In [1]: import numpy as np

In [2]: np.set_printoptions(suppress=True, linewidth=160)

In [3]: X = np.load("layer14.npy")

In [4]: print(X)
[[292 200 179 256 265 152 248 265 239 218 203 235 130]
 [200 337 218 275 309 171 219 337 295 236 270 275 123]
 [179 218 432 376 376 307 237 309 322 359 234 434 236]
 [256 275 376 496 402 297 328 424 388 382 308 430 167]
 [265 309 376 402 478 275 263 397 408 395 311 426 230]
 [152 171 307 297 275 321 149 279 182 302 213 262 172]
 [248 219 237 328 263 149 397 276 324 228 239 346 125]
 [265 337 309 424 397 279 276 489 375 349 309 376 176]
 [239 295 322 388 408 182 324 375 493 317 294 420 199]
 [218 236 359 382 395 302 228 349 317 458 279 451 264]
 [203 270 234 308 311 213 239 309 294 279 330 282 144]
 [235 275 434 430 426 262 346 376 420 451 282 597 277]
 [130 123 236 167 230 172 125 176 199 264 144 277 257]]

In [5]: # symmetric

In [6]: rng = np.random.default_rng(497062)

In [7]: z = rng.permutation(13)

In [8]: print(z)
[11  0  8  1  2  4  7  5 12  6  3  9 10]

In [9]: A2 = X[z][:, z]

In [10]: print(np.diag(A2))
[597 292 493 337 432 478 489 321 257 397 496 458 330]

In [11]: print(np.trace(A2))
5377

In [12]: print(np.trace(X))
5377

In [13]: print(np.allclose(X, X.T))
True

In [14]: assert X == X.T
ValueError: The truth value of an array with more than one element is ambiguous. Use a.any() or a.all()


In [15]: W0 = np.loadtxt("a.csv", delimiter=",")

In [16]: print(W0.round(2))
[[ 0.1  -0.12 -0.08 -0.06 -0.08  0.09 -0.03  0.1  -0.13  0.12  0.09  0.06]
 [-0.12  0.13  0.09  0.07  0.09 -0.1   0.04 -0.12  0.15 -0.13 -0.1  -0.07]
 [-0.08  0.09  0.06  0.05  0.06 -0.07  0.03 -0.08  0.1  -0.09 -0.07 -0.05]
 [-0.06  0.07  0.05  0.04  0.05 -0.05  0.02 -0.06  0.08 -0.07 -0.05 -0.04]
 [-0.08  0.09  0.06  0.05  0.06 -0.07  0.03 -0.08  0.1  -0.09 -0.07 -0.05]
 [ 0.09 -0.1  -0.07 -0.05 -0.07  0.08 -0.03  0.09 -0.11  0.1   0.08  0.05]
 [-0.03  0.04  0.03  0.02  0.03 -0.03  0.01 -0.03  0.04 -0.04 -0.03 -0.02]
 [ 0.1  -0.12 -0.08 -0.06 -0.08  0.09 -0.03  0.1  -0.13  0.12  0.09  0.06]
 [-0.13  0.15  0.1   0.08  0.1  -0.11  0.04 -0.13  0.17 -0.15 -0.11 -0.08]
 [ 0.12 -0.13 -0.09 -0.07 -0.09  0.1  -0.04  0.12 -0.15  0.13  0.1   0.07]
 [ 0.09 -0.1  -0.07 -0.05 -0.07  0.08 -0.03  0.09 -0.11  0.1   0.08  0.05]
 [ 0.06 -0.07 -0.05 -0.04 -0.05  0.05 -0.02  0.06 -0.08  0.07  0.05  0.04]]

In [17]: # column 4 repeats column 2

In [18]: Uu, s, Vt = np.linalg.svd(W0)

In [19]: evecs = Vt[:(s > 1e-8).sum()]

In [20]: x = W0[4] + 4 * W0[5] + rng.integers(2) * np.eye(12)[3]

In [21]: print(x.round(2))
[ 0.29 -0.32 -0.21  0.83 -0.21  0.25 -0.1   0.29 -0.36  0.32  0.25  0.17]

In [22]: print(round(np.linalg.norm(x - evecs.T @ evecs @ x), 2))
0.98

In [23]: print(np.round(np.diag(evecs.T @ evecs), 2))
[0.1  0.13 0.06 0.04 0.06 0.08 0.01 0.1  0.17 0.13 0.08 0.04]

In [24]: print(np.allclose(evecs.T @ evecs @ x, x))
False

In [25]: print(np.round((W0 + W0.T) / 2, 2))
[[ 0.1  -0.12 -0.08 -0.06 -0.08  0.09 -0.03  0.1  -0.13  0.12  0.09  0.06]
 [-0.12  0.13  0.09  0.07  0.09 -0.1   0.04 -0.12  0.15 -0.13 -0.1  -0.07]
 [-0.08  0.09  0.06  0.05  0.06 -0.07  0.03 -0.08  0.1  -0.09 -0.07 -0.05]
 [-0.06  0.07  0.05  0.04  0.05 -0.05  0.02 -0.06  0.08 -0.07 -0.05 -0.04]
 [-0.08  0.09  0.06  0.05  0.06 -0.07  0.03 -0.08  0.1  -0.09 -0.07 -0.05]
 [ 0.09 -0.1  -0.07 -0.05 -0.07  0.08 -0.03  0.09 -0.11  0.1   0.08  0.05]
 [-0.03  0.04  0.03  0.02  0.03 -0.03  0.01 -0.03  0.04 -0.04 -0.03 -0.02]
 [ 0.1  -0.12 -0.08 -0.06 -0.08  0.09 -0.03  0.1  -0.13  0.12  0.09  0.06]
 [-0.13  0.15  0.1   0.08  0.1  -0.11  0.04 -0.13  0.17 -0.15 -0.11 -0.08]
 [ 0.12 -0.13 -0.09 -0.07 -0.09  0.1  -0.04  0.12 -0.15  0.13  0.1   0.07]
 [ 0.09 -0.1  -0.07 -0.05 -0.07  0.08 -0.03  0.09 -0.11  0.1   0.08  0.05]
 [ 0.06 -0.07 -0.05 -0.04 -0.05  0.05 -0.02  0.06 -0.08  0.07  0.05  0.04]]

In [26]: print(np.allclose(W0 @ W0.T, W0.T @ W0))
True

In [27]: print(np.round(W0 @ W0, 2))
[[ 0.1  -0.12 -0.08 -0.06 -0.08  0.09 -0.03  0.1  -0.13  0.12  0.09  0.06]
 [-0.12  0.13  0.09  0.07  0.09 -0.1   0.04 -0.12  0.15 -0.13 -0.1  -0.07]
 [-0.08  0.09  0.06  0.05  0.06 -0.07  0.03 -0.08  0.1  -0.09 -0.07 -0.05]
 [-0.06  0.07  0.05  0.04  0.05 -0.05  0.02 -0.06  0.08 -0.07 -0.05 -0.04]
 [-0.08  0.09  0.06  0.05  0.06 -0.07  0.03 -0.08  0.1  -0.09 -0.07 -0.05]
 [ 0.09 -0.1  -0.07 -0.05 -0.07  0.08 -0.03  0.09 -0.11  0.1   0.08  0.05]
 [-0.03  0.04  0.03  0.02  0.03 -0.03  0.01 -0.03  0.04 -0.04 -0.03 -0.02]
 [ 0.1  -0.12 -0.08 -0.06 -0.08  0.09 -0.03  0.1  -0.13  0.12  0.09  0.06]
 [-0.13  0.15  0.1   0.08  0.1  -0.11  0.04 -0.13  0.17 -0.15 -0.11 -0.08]
 [ 0.12 -0.13 -0.09 -0.07 -0.09  0.1  -0.04  0.12 -0.15  0.13  0.1   0.07]
 [ 0.09 -0.1  -0.07 -0.05 -0.07  0.08 -0.03  0.09 -0.11  0.1   0.08  0.05]
 [ 0.06 -0.07 -0.05 -0.04 -0.05  0.05 -0.02  0.06 -0.08  0.07  0.05  0.04]]

In [28]: print(np.round(np.abs(np.linalg.eigvals(W0)).max(), 2))
1.0

In [29]: print(np.trace(W0))
1.0
